In [1]: import numpy as np

In [2]: from numpy import linalg as LA

In [3]: np.set_printoptions(precision=2, suppress=True, linewidth=200)

In [4]: def rd(a):
   ...:     return np.round(a, 2) + 0
   ...: 

In [5]: K = np.loadtxt("x.csv", delimiter=",")

In [6]: K
Out[6]: 
array([[ 0.,  0.,  0.,  0.,  2., -2.,  0.,  0.,  0.,  0.,  1.,  0.,  0.,  2.,  0.],
       [ 0.,  0.,  0.,  0.,  0.,  0., -1.,  0.,  2.,  0.,  0., -2.,  0.,  0., -2.],
       [ 0.,  0.,  1.,  1.,  0.,  0.,  0.,  0.,  0.,  1.,  0.,  0.,  2.,  0.,  0.],
       [ 0.,  0.,  2.,  0.,  0.,  0.,  0.,  0.,  0.,  0.,  0.,  0.,  2.,  0.,  0.],
       [ 1.,  0.,  0.,  0., -2.,  0.,  0., -2.,  0.,  0., -2.,  0.,  0.,  1.,  0.],
       [-1.,  0.,  0.,  0.,  2.,  0.,  0., -2.,  0.,  0.,  0.,  0.,  0.,  0.,  0.],
       [ 0., -1.,  0.,  0.,  0.,  0.,  1.,  0., -2.,  0.,  0., -1.,  0.,  0.,  0.],
       [ 2.,  0.,  0.,  0., -1.,  1.,  0.,  1.,  0.,  0.,  0.,  0.,  0., -2.,  0.],
       [ 0.,  0.,  0.,  0.,  0.,  0., -1.,  0., -2.,  0.,  0., -1.,  0.,  0.,  0.],
       [ 0.,  0.,  0., -2.,  0.,  0.,  0.,  0.,  0.,  2.,  0.,  0., -2.,  0.,  0.],
       [ 2.,  0.,  0.,  0., -1.,  2.,  0.,  1.,  0.,  0., -1.,  0.,  0., -1.,  0.],
       [ 0., -1.,  0.,  0.,  0.,  0., -2.,  0.,  2.,  0.,  0.,  1.,  0.,  0., -2.],
       [ 0.,  0.,  0.,  0.,  0.,  0.,  0.,  0.,  0.,  1.,  0.,  0., -1.,  0.,  0.],
       [-1.,  0.,  0.,  0.,  0.,  1.,  0.,  1.,  0.,  0.,  0.,  0.,  0.,  1.,  0.],
       [ 0., -1.,  0.,  0.,  0.,  0., -2.,  0., -1.,  0.,  0.,  1.,  0.,  0.,  2.]])

In [7]: np.flatnonzero(LA.matrix_power((K != 0) + (K.T != 0) + np.eye(15), 15)[4])
Out[7]: array([ 0,  4,  5,  7, 10, 13])
